In [1]: import numpy as np

In [2]: np.set_printoptions(precision=1, suppress=True, linewidth=120, legacy="1.25")

In [3]: rnd = lambda a: np.round(a, 1) + 0

In [4]: mat = np.loadtxt("w.csv", delimiter=",")

In [5]: mat
Out[5]: 
array([[0., 0., 1., 0., 0., 0.],
       [0., 0., 0., 0., 1., 0.],
       [1., 0., 0., 0., 1., 1.],
       [0., 0., 0., 0., 0., 0.],
       [0., 1., 1., 0., 0., 1.],
       [0., 0., 1., 0., 1., 0.]])

In [6]: # 2 blocks once reordered

In [7]: rnd(np.linalg.eigvalsh(mat).min())
Out[7]: -1.6

In [8]: np.all(np.linalg.eigvalsh(mat) > 0)
Out[8]: False

In [9]: evals, V = np.linalg.eigh(mat)

In [10]: x0 = np.array([0, -3, 3, 3, 0, -1])

In [11]: rnd(V * np.abs(evals) @ V.T)
Out[11]: 
array([[ 0.7, -0.2, -0.1,  0. ,  0.4,  0.6],
       [-0.2,  0.7,  0.4,  0. , -0.1,  0.6],
       [-0.1,  0.4,  1.6,  0. ,  0.3,  0.3],
       [ 0. ,  0. ,  0. ,  0. ,  0. ,  0. ],
       [ 0.4, -0.1,  0.3,  0. ,  1.6,  0.3],
       [ 0.6,  0.6,  0.3,  0. ,  0.3,  1.1]])

In [12]: rnd(V * np.maximum(evals, 0) @ V.T)
Out[12]: 
array([[ 0.4, -0.1,  0.5,  0. ,  0.2,  0.3],
       [-0.1,  0.4,  0.2,  0. ,  0.5,  0.3],
       [ 0.5,  0.2,  0.8,  0. ,  0.6,  0.6],
       [ 0. ,  0. ,  0. ,  0. ,  0. ,  0. ],
       [ 0.2,  0.5,  0.6,  0. ,  0.8,  0.6],
       [ 0.3,  0.3,  0.6,  0. ,  0.6,  0.6]])

In [13]: (np.sign(V[:, -1].round(6)) == np.sign(V[0, -1].round(6))).astype(int)
Out[13]: array([1, 1, 1, 0, 1, 1])

In [14]: rnd(np.linalg.eigvalsh(mat[1:, 1:]))
Out[14]: array([-1.5, -1. ,  0. ,  0.3,  2.2])

In [15]: np.abs(mat).sum(axis=1).max(), rnd(np.abs(evals).max())
Out[15]: (3.0, 2.3)

In [16]: mat.sum(axis=0)
Out[16]: array([1., 1., 3., 0., 3., 2.])

In [17]: np.argwhere(np.triu(mat))
Out[17]: 
array([[0, 2],
       [1, 4],
       [2, 4],
       [2, 5],
       [4, 5]])

In [18]: L = np.diag(mat.sum(axis=1)) - mat

In [19]: round(np.linalg.det(L[1:, 1:]))
Out[19]: 0

In [20]: rnd(np.linalg.eigvalsh(L))
Out[20]: array([0. , 0. , 0.7, 1.4, 3.6, 4.3])

In [21]: L @ np.ones(6)
Out[21]: array([0., 0., 0., 0., 0., 0.])

In [22]: X = np.load("x.npy")

In [23]: X
Out[23]: 
array([[ 0,  0,  0],
       [ 0,  2,  0],
       [ 0,  0,  0],
       [ 0,  0,  0],
       [ 0,  0,  0],
       [ 0,  0, -3],
       [ 0,  0,  0]])

In [24]: rnd(np.linalg.norm(X, 2))
Out[24]: 3.0

In [25]: rnd(np.linalg.norm(X, axis=0))
Out[25]: array([0., 2., 3.])

In [26]: rnd(np.linalg.norm(X[5] - X[2]))
Out[26]: 3.0

In [27]: rnd(np.linalg.norm(X, 1)), rnd(np.linalg.norm(X, np.inf))
Out[27]: (3.0, 3.0)

In [28]: rnd(np.linalg.norm(X, axis=1))
Out[28]: array([0., 2., 0., 0., 0., 3., 0.])

In [29]: np.linalg.norm(X, axis=1).argmax()
Out[29]: 5

In [30]: rnd(np.linalg.norm(X) ** 2 / np.linalg.norm(X, 2) ** 2)
Out[30]: 1.4

In [31]: rnd(np.linalg.svd(X, compute_uv=False))
Out[31]: array([3., 2., 0.])

In [32]: np.count_nonzero(X)
Out[32]: 2

In [33]: X - X[0]
Out[33]: 
array([[ 0,  0,  0],
       [ 0,  2,  0],
       [ 0,  0,  0],
       [ 0,  0,  0],
       [ 0,  0,  0],
       [ 0,  0, -3],
       [ 0,  0,  0]])

In [34]: X.shape
Out[34]: (7, 3)

In [35]: np.abs(X).max()
Out[35]: 3

In [36]: X.sum(axis=1)
Out[36]: array([ 0,  2,  0,  0,  0, -3,  0])

In [37]: rnd(np.linalg.norm(X, 2) / np.linalg.norm(X))
Out[37]: 0.8

In [38]: np.linalg.cond(X) > 100
Out[38]: True

In [39]: [round(float(x), 1) for x in np.linalg.svd(X, compute_uv=False)[:3]]
Out[39]: [3.0, 2.0, 0.0]

In [40]: Uu, sv, Vh = np.linalg.svd(X)

In [41]: V = Vh[:(sv > 1e-8).sum()]

In [42]: rng = np.random.default_rng(87263)

In [43]: x0 = X[6] + 4 * X[4] + rng.integers(2) * np.eye(3)[0]

In [44]: x0
Out[44]: array([1., 0., 0.])

In [45]: np.linalg.matrix_rank(np.vstack([X, x0]))
Out[45]: 3

In [46]: V.T @ V
Out[46]: 
array([[0., 0., 0.],
       [0., 1., 0.],
       [0., 0., 1.]])

In [47]: M = np.loadtxt("dump.csv", delimiter=",")

In [48]: rnd(M)
Out[48]: 
array([[-0.1,  1.4,  2.6],
       [ 1. , -2.8,  0.6],
       [ 0.3, -1.9, -2.3],
       [-0.3,  1.8,  2.4],
       [ 0.2,  0.6,  2.9],
       [ 0.7, -1. ,  2.7],
       [ 0.8, -2.8, -0.8],
       [ 1. , -2.8,  0.3],
       [-0.9,  1.6, -2.4],
       [ 0.6, -2.5, -1.5],
       [ 1. , -2.2,  1.8],
       [-0.9,  2.9,  0. ],
       [-0.9,  2.9,  0.2],
       [-0.1,  1.4,  2.6],
       [-0.2,  1.8,  2.4],
       [ 0. , -1.2, -2.7],
       [ 0.3,  0.5,  2.9],
       [ 1. , -2.7,  0.7],
       [ 0.1, -1.4, -2.6],
       [ 0.1,  1. ,  2.8],
       [-0.5,  2.3,  1.9],
       [-0.9,  2. , -2.1],
       [-0.8,  1.2, -2.6],
       [ 1. , -2.8,  0.6],
       [ 0.4,  0.2,  3. ],
       [ 1. , -2.8,  0.3],
       [ 0.8, -1.4,  2.5],
       [-0.3, -0.2, -3. ],
       [ 0.9, -2.8, -0.5],
       [ 0.6, -2.6, -1.4],
       [-0.4, -0.2, -3. ],
       [-0.9,  2.8, -0.1],
       [-0.9,  1.9, -2.1]])

In [49]: # rank 2

In [50]: idx = M[:, 2] > np.median(M[:, 2])

In [51]: u = M[idx].mean(axis=0) - M[~idx].mean(axis=0)

In [52]: rnd(u)
Out[52]: array([ 0.6, -0.1,  3.6])

In [53]: idx.astype(int)
Out[53]: array([1, 1, 0, 1, 1, 1, 0, 0, 0, 0, 1, 0, 0, 1, 1, 0, 1, 1, 0, 1, 1, 0, 0, 1, 1, 1, 1, 0, 0, 0, 0, 0, 0])
